>>> import numpy as np
>>> import numpy.linalg as la
>>> np.set_printoptions(precision=3, suppress=True, linewidth=140)
>>> rnd = lambda a: np.round(a, 3) + 0
>>> rng = np.random.default_rng(28181)
>>> W0 = rng.normal(size=(16, 4)) + 10 * np.array([-2, 5, 1, -5])
>>> rnd(W0)
array([[-20.324,  51.642,  10.832, -49.075],
       [-20.679,  49.183,  10.454, -48.05 ],
       [-20.003,  50.393,   8.087, -48.238],
       [-20.518,  49.784,   9.573, -49.511],
       [-20.733,  51.519,  11.093, -49.025],
       [-20.88 ,  48.224,   9.619, -49.285],
       [-19.569,  48.759,  11.727, -50.975],
       [-19.416,  49.094,  10.183, -52.274],
       [-19.672,  49.358,  10.272, -50.967],
       [-19.014,  49.93 ,   9.805, -50.124],
       [-19.44 ,  49.453,   8.831, -50.867],
       [-21.021,  48.953,   9.634, -48.415],
       [-19.055,  48.032,   9.524, -50.273],
       [-20.044,  51.676,  10.438, -50.747],
       [-19.069,  48.788,  10.981, -49.811],
       [-20.021,  49.512,  10.545, -48.995]])
>>> Xc = (W0 - W0.mean(axis=0)) / W0.std(axis=0)
>>> rnd(Xc.std(axis=0))
array([1., 1., 1., 1.])
>>> c = la.lstsq(np.delete(Xc, 3, axis=1), Xc[:, 3])[0]
>>> rnd(c)
array([-0.639,  0.025, -0.179])
>>> rnd(1 - np.var(Xc[:, 3] - np.delete(Xc, 3, axis=1) @ c))
np.float64(0.449)
>>> np.abs(c).argmax()
np.int64(0)
